In [1]: import numpy as np

In [2]: np.set_printoptions(precision=1, suppress=True, linewidth=200)

In [3]: A = np.loadtxt("data.csv", delimiter=",")

In [4]: A
Out[4]: 
array([[ 2.1,  0.6, -2.5,  0.9, -1.4],
       [-0.1,  0.5, -2.2,  1.9,  0.4],
       [-0.4, -0.4,  0.3, -0.9, -0.8],
       [-2.3,  0.2,  0. , -0.9, -2.1],
       [ 0.3,  1.8, -0.8,  0. ,  0.8],
       [ 0.8, -1.8,  0.3,  2.3, -0.9],
       [ 0.8, -2. ,  0.6,  2.2, -1. ],
       [-0.7,  1.1,  2.3,  0.4, -1.1],
       [ 0.6,  1.6, -1.6, -0.3,  1.9],
       [ 0.2, -0.5,  1.2,  0.5,  0.4],
       [ 0.5, -0.7, -1.9, -0.7,  1.3],
       [-1.3,  2.1,  0.2,  1.8, -0.6]])

In [5]: x = np.array([-2, -1, 2, -1, 0])

In [6]: target = A @ x

In [7]: np.round(np.linalg.solve(A.T @ A, A.T @ target), 1) + 0
Out[7]: array([-2., -1.,  2., -1.,  0.])

In [8]: rng = np.random.default_rng(48)

In [9]: target = target + 0.1 * rng.normal(size=12)

In [10]: target
Out[10]: array([-10.7,  -6.5,   2.7,   5.4,  -4. ,  -1.6,  -0.5,   4.4,  -5.7,   2.1,  -3.3,  -0.9])

In [11]: b, *_ = np.linalg.lstsq(A, target)

In [12]: np.round(A.T @ (target - A @ b), 1) + 0
Out[12]: array([0., 0., 0., 0., 0.])

In [13]: b.round()
Out[13]: array([-2., -1.,  2., -1.,  0.])

In [14]: print(b.round(1) + 0)
[-2.1 -1.   2.  -1.   0. ]

In [15]: def softmax(z):
    ...:     e = np.exp(z - z.max(axis=-1, keepdims=True))
    ...:     return e / e.sum(axis=-1, keepdims=True)
    ...: 

In [16]: np.round(softmax(10 * A[3]), 1) + 0
Out[16]: array([0. , 0.9, 0.1, 0. , 0. ])

In [17]: print(softmax(A).sum(axis=1))
[1. 1. 1. 1. 1. 1. 1. 1. 1. 1. 1. 1.]

In [18]: S = A @ A.T / np.sqrt(5)

In [19]: print(np.round(softmax(S), 1) + 0)
[[0.9 0.  0.  0.  0.  0.  0.  0.  0.  0.  0.  0. ]
 [0.2 0.5 0.  0.  0.  0.  0.  0.  0.1 0.  0.  0.1]
 [0.  0.  0.2 0.3 0.  0.1 0.1 0.1 0.  0.1 0.  0. ]
 [0.  0.  0.  0.9 0.  0.  0.  0.  0.  0.  0.  0. ]
 [0.1 0.1 0.  0.  0.2 0.  0.  0.  0.4 0.  0.1 0.1]
 [0.  0.  0.  0.  0.  0.4 0.5 0.  0.  0.  0.  0. ]
 [0.  0.  0.  0.  0.  0.4 0.5 0.  0.  0.  0.  0. ]
 [0.  0.  0.  0.1 0.  0.  0.  0.7 0.  0.  0.  0.1]
 [0.  0.1 0.  0.  0.1 0.  0.  0.  0.6 0.  0.1 0. ]
 [0.  0.  0.1 0.  0.  0.2 0.2 0.2 0.  0.2 0.  0.1]
 [0.1 0.1 0.  0.  0.  0.  0.  0.  0.2 0.  0.5 0. ]
 [0.  0.1 0.  0.  0.  0.  0.  0.1 0.  0.  0.  0.7]]

In [20]: softmax(S)[3] @ A
Out[20]: array([-2.1,  0.3,  0.1, -0.7, -1.9])

In [21]: K = np.loadtxt("case7.csv", delimiter=",")

In [22]: K
Out[22]: 
array([[5., 1., 0., 3.],
       [9., 5., 4., 3.],
       [1., 0., 0., 3.],
       [5., 1., 0., 3.],
       [1., 0., 0., 3.],
       [1., 0., 0., 3.],
       [7., 3., 2., 3.],
       [5., 1., 0., 3.],
       [1., 0., 0., 3.],
       [5., 1., 0., 3.],
       [9., 5., 4., 3.],
       [1., 0., 0., 3.],
       [9., 5., 4., 3.],
       [5., 1., 0., 3.],
       [0., 0., 0., 3.],
       [1., 0., 0., 3.],
       [7., 3., 2., 3.],
       [0., 0., 0., 3.],
       [5., 1., 0., 3.],
       [5., 1., 0., 3.],
       [5., 1., 0., 3.],
       [1., 0., 0., 3.],
       [1., 0., 0., 3.],
       [0., 0., 0., 3.],
       [3., 0., 0., 3.],
       [1., 0., 0., 3.],
       [0., 0., 0., 3.],
       [0., 0., 0., 3.],
       [9., 5., 4., 3.],
       [9., 5., 4., 3.],
       [5., 1., 0., 3.],
       [5., 1., 0., 3.],
       [0., 0., 0., 3.],
       [0., 0., 0., 3.],
       [1., 0., 0., 3.],
       [0., 0., 0., 3.],
       [5., 1., 0., 3.],
       [1., 0., 0., 3.],
       [7., 3., 2., 3.],
       [3., 0., 0., 3.]])

In [23]: A2 = K[0, 0] * K[1:] - np.outer(K[1:, 0], K[0])

In [24]: print(A2)
[[  0.  16.  20. -12.]
 [  0.  -1.   0.  12.]
 [  0.   0.   0.   0.]
 [  0.  -1.   0.  12.]
 [  0.  -1.   0.  12.]
 [  0.   8.  10.  -6.]
 [  0.   0.   0.   0.]
 [  0.  -1.   0.  12.]
 [  0.   0.   0.   0.]
 [  0.  16.  20. -12.]
 [  0.  -1.   0.  12.]
 [  0.  16.  20. -12.]
 [  0.   0.   0.   0.]
 [  0.   0.   0.  15.]
 [  0.  -1.   0.  12.]
 [  0.   8.  10.  -6.]
 [  0.   0.   0.  15.]
 [  0.   0.   0.   0.]
 [  0.   0.   0.   0.]
 [  0.   0.   0.   0.]
 [  0.  -1.   0.  12.]
 [  0.  -1.   0.  12.]
 [  0.   0.   0.  15.]
 [  0.  -3.   0.   6.]
 [  0.  -1.   0.  12.]
 [  0.   0.   0.  15.]
 [  0.   0.   0.  15.]
 [  0.  16.  20. -12.]
 [  0.  16.  20. -12.]
 [  0.   0.   0.   0.]
 [  0.   0.   0.   0.]
 [  0.   0.   0.  15.]
 [  0.   0.   0.  15.]
 [  0.  -1.   0.  12.]
 [  0.   0.   0.  15.]
 [  0.   0.   0.   0.]
 [  0.  -1.   0.  12.]
 [  0.   8.  10.  -6.]
 [  0.  -3.   0.   6.]]

In [25]: np.linalg.matrix_rank(A2), np.linalg.matrix_rank(K)
Out[25]: (np.int64(3), np.int64(4))
